% python3 -q
>>> import numpy as np
>>> np.set_printoptions(suppress=True, linewidth=160)
>>> E = np.array([[0.2, 0.9, 0.2, 0.2],
...     [-0.5, -1.6, -0.4, 0.3],
...     [-0.4, -0.5, -1.4, 0.7]])
>>> W = np.array([[5, -2, -2, -3], [4, -2, 4, 5], [0, 4, -4, 0], [-5, 5, -3, -2]])
>>> b = np.array([-3, 2, 3, 0])
>>> H = np.maximum(E @ W + b, 0)
>>> print(H.round(1))
[[0.6 1.6 4.8 3.5]
 [0.  6.1 0.  0. ]
 [0.  1.7 5.3 0. ]]
>>> print(np.linalg.matrix_rank(H))
3
>>> cent = np.array([[-9, 0, 3], [-8, 5, -7], [4, -9, -6], [-7, 8, -7]])
>>> print((H @ cent).round(6).argmax(axis=1))
[1 1 0]
>>> print(W @ cent)
[[-16 -16  62]
 [-39  -6 -33]
 [-48  56  -4]
 [  7  36 -18]]
>>> def softmax(z):
...     e = np.exp(z - z.max(axis=-1, keepdims=True))
...     return e / e.sum(axis=-1, keepdims=True)
... 
>>> print(np.round(softmax(E[0]), 1))
[0.2 0.4 0.2 0.2]
>>> print(np.round(softmax(10 * E[0]), 1) + 0)
[0. 1. 0. 0.]
>>> print(softmax(E).sum(axis=1))
[1. 1. 1.]
>>> scores = E @ E.T / np.sqrt(4)
>>> print(softmax(scores).round(6).argmax(axis=1))
[0 1 2]
>>> print(np.round(softmax(scores), 1))
[[0.6 0.2 0.3]
 [0.1 0.6 0.3]
 [0.1 0.3 0.6]]
>>> print(np.round(softmax(scores + np.triu(np.full(scores.shape, -np.inf), 1)), 1))
[[1.  0.  0. ]
 [0.1 0.9 0. ]
 [0.1 0.3 0.6]]
>>> out = np.array([[9, 7, 7], [1, 4, 4], [2, 1, 5], [1, 5, 2]])
>>> print(np.round(np.einsum("ij->j", E), 1))
[-0.7 -1.2 -1.6  1.2]
>>> print(np.round(np.einsum("ik,kj->ji", E, out), 1))
[[  3.3  -6.6  -6.2]
 [  6.2  -8.8  -2.7]
 [  6.4 -11.3 -10.4]]
>>> print(np.round(np.einsum("ik,kj->ij", E, out), 1))
[[  3.3   6.2   6.4]
 [ -6.6  -8.8 -11.3]
 [ -6.2  -2.7 -10.4]]
>>> print(np.linalg.matrix_rank(np.vstack([E, out.T])))
4
>>> print(np.vstack([E, out.T]).shape)
(6, 4)
>>> out = np.array([[-1, 2], [-2, -1]])
>>> cent = np.kron(out, E)
>>> print(np.linalg.matrix_rank(cent))
6
>>> print(cent.shape)
(6, 8)
>>> print(cent)
[[-0.2 -0.9 -0.2 -0.2  0.4  1.8  0.4  0.4]
 [ 0.5  1.6  0.4 -0.3 -1.  -3.2 -0.8  0.6]
 [ 0.4  0.5  1.4 -0.7 -0.8 -1.  -2.8  1.4]
 [-0.4 -1.8 -0.4 -0.4 -0.2 -0.9 -0.2 -0.2]
 [ 1.   3.2  0.8 -0.6  0.5  1.6  0.4 -0.3]
 [ 0.8  1.   2.8 -1.4  0.4  0.5  1.4 -0.7]]
>>> mat = np.loadtxt("a.csv", delimiter=",")
>>> print(mat)
[[ 1. -1. -1.  1. -1.  1.  1. -1.]
 [ 1.  1.  1.  1. -1. -1. -1. -1.]
 [ 1. -1. -1.  1.  1. -1. -1.  1.]
 [ 1. -1.  1. -1.  1. -1.  1. -1.]]
>>> out = mat / np.linalg.norm(mat, axis=1, keepdims=True)
>>> gram = out @ out.T
>>> print(np.degrees(np.arccos(np.clip(gram[0, 2], -1, 1))))
90.0
>>> print((gram - 2 * np.eye(4)).round(6).argmax(axis=1))
[1 0 0 0]
>>> print(np.argwhere(np.triu(np.abs(gram) > 0.95, 1)))
[]
>>> A = np.loadtxt("layer3.csv", delimiter=",")
>>> print(A)
[[1. 0.]
 [1. 0.]
 [2. 0.]]
>>> left, s, vt = np.linalg.svd(A)
>>> print(np.argmax(s[:-1] / (s[1:] + 1e-6)) + 1)
1
>>> out = left[:, :1] @ np.diag(s[:1]) @ vt[:1]
>>> print(np.linalg.matrix_rank(A, rtol=0.05))
1
>>> print(np.round(np.abs(A - out).max(), 1))
0.0
>>> print(round(float(np.linalg.norm(A - out, 2)), 1), s[1])
0.0 0.0
>>> print(np.linalg.matrix_rank(out))
1
>>> print(out.round(1))
[[1. 0.]
 [1. 0.]
 [2. 0.]]
>>> arr = np.load("test16.npy")
>>> print(arr)
[[-2 -1  0]
 [ 1  2  3]
 [ 4  5  6]]
>>> out = np.array([[4, 3], [5, 3]])
>>> cent = np.kron(out, arr)
>>> print(round(np.linalg.norm(cent, 2), 1), round(float(np.linalg.norm(out, 2) * np.linalg.norm(arr, 2)), 1))
73.8 73.8
>>> print(cent.shape)
(6, 6)
>>> print(np.linalg.matrix_rank(cent))
4
>>> out = np.array([[3, 2, 1], [3, 3, 2], [0, 1, 2]])
>>> out[-1] = out[0]
>>> W0 = out + 0.1 * np.eye(3)
>>> print(W0)
[[3.1 2.  1. ]
 [3.  3.1 2. ]
 [3.  2.  1.1]]
>>> rng = np.random.default_rng(728)
>>> out = W0 + rng.integers(-2, 3, (3, 2)) @ rng.integers(-2, 3, (2, 3))
>>> print(out)
[[ 3.1  4.   3. ]
 [ 1.   5.1  6. ]
 [-3.   4.   9.1]]
>>> print(np.round(out - W0, 1))
[[ 0.  2.  2.]
 [-2.  2.  4.]
 [-6.  2.  8.]]
>>> print(np.abs(out - W0).sum(axis=1))
[ 4.  8. 16.]
>>> print(np.round(np.linalg.svd(out - W0, compute_uv=False), 1) + 0)
[11.4  2.3  0. ]
>>> print(np.round(np.trace(W0), 1))
7.3
>>> print((W0 + W0.T) / 2)
[[3.1 2.5 2. ]
 [2.5 3.1 2. ]
 [2.  2.  1.1]]
>>> print(np.round(np.sort(np.abs(np.linalg.eigvals(W0))), 1))
[0.1 0.4 6.8]
>>> print(np.allclose(W0 @ W0.T, W0.T @ W0))
False
>>> print(np.round(np.linalg.matrix_power(W0, 3), 1))
[[125.5  98.3  56.4]
 [169.3 132.8  76.4]
 [125.5  98.3  56.4]]
>>> x0 = np.array([-1, -1, 3])
>>> target = W0 @ x0
>>> print(target.round(1))
[-2.1 -0.1 -1.7]
>>> print(np.round(np.linalg.solve(W0, W0[:, 2]), 1))
[0. 0. 1.]
>>> P = np.triu(np.array([[9, 6, 4], [0, 4, 1], [1, 4, 2]]), 1) + np.eye(3)
>>> out = P @ W0 @ np.linalg.inv(P)
>>> print(np.round(np.trace(out), 1), np.round(np.trace(W0), 1))
7.3 7.3
>>> print(np.round(np.poly(out), 1))
[ 1.  -7.3  3.4 -0.3]
>>> print(np.linalg.matrix_rank(out))
3
>>> print(np.round(P @ W0 - W0 @ P, 1))
[[ 30.   8.   2.]
 [  3. -16. -14.]
 [  0. -18. -14.]]
>>> print(out.round(1))
[[  33.1 -170.    55. ]
 [   6.   -30.9   10. ]
 [   3.   -16.     5.1]]
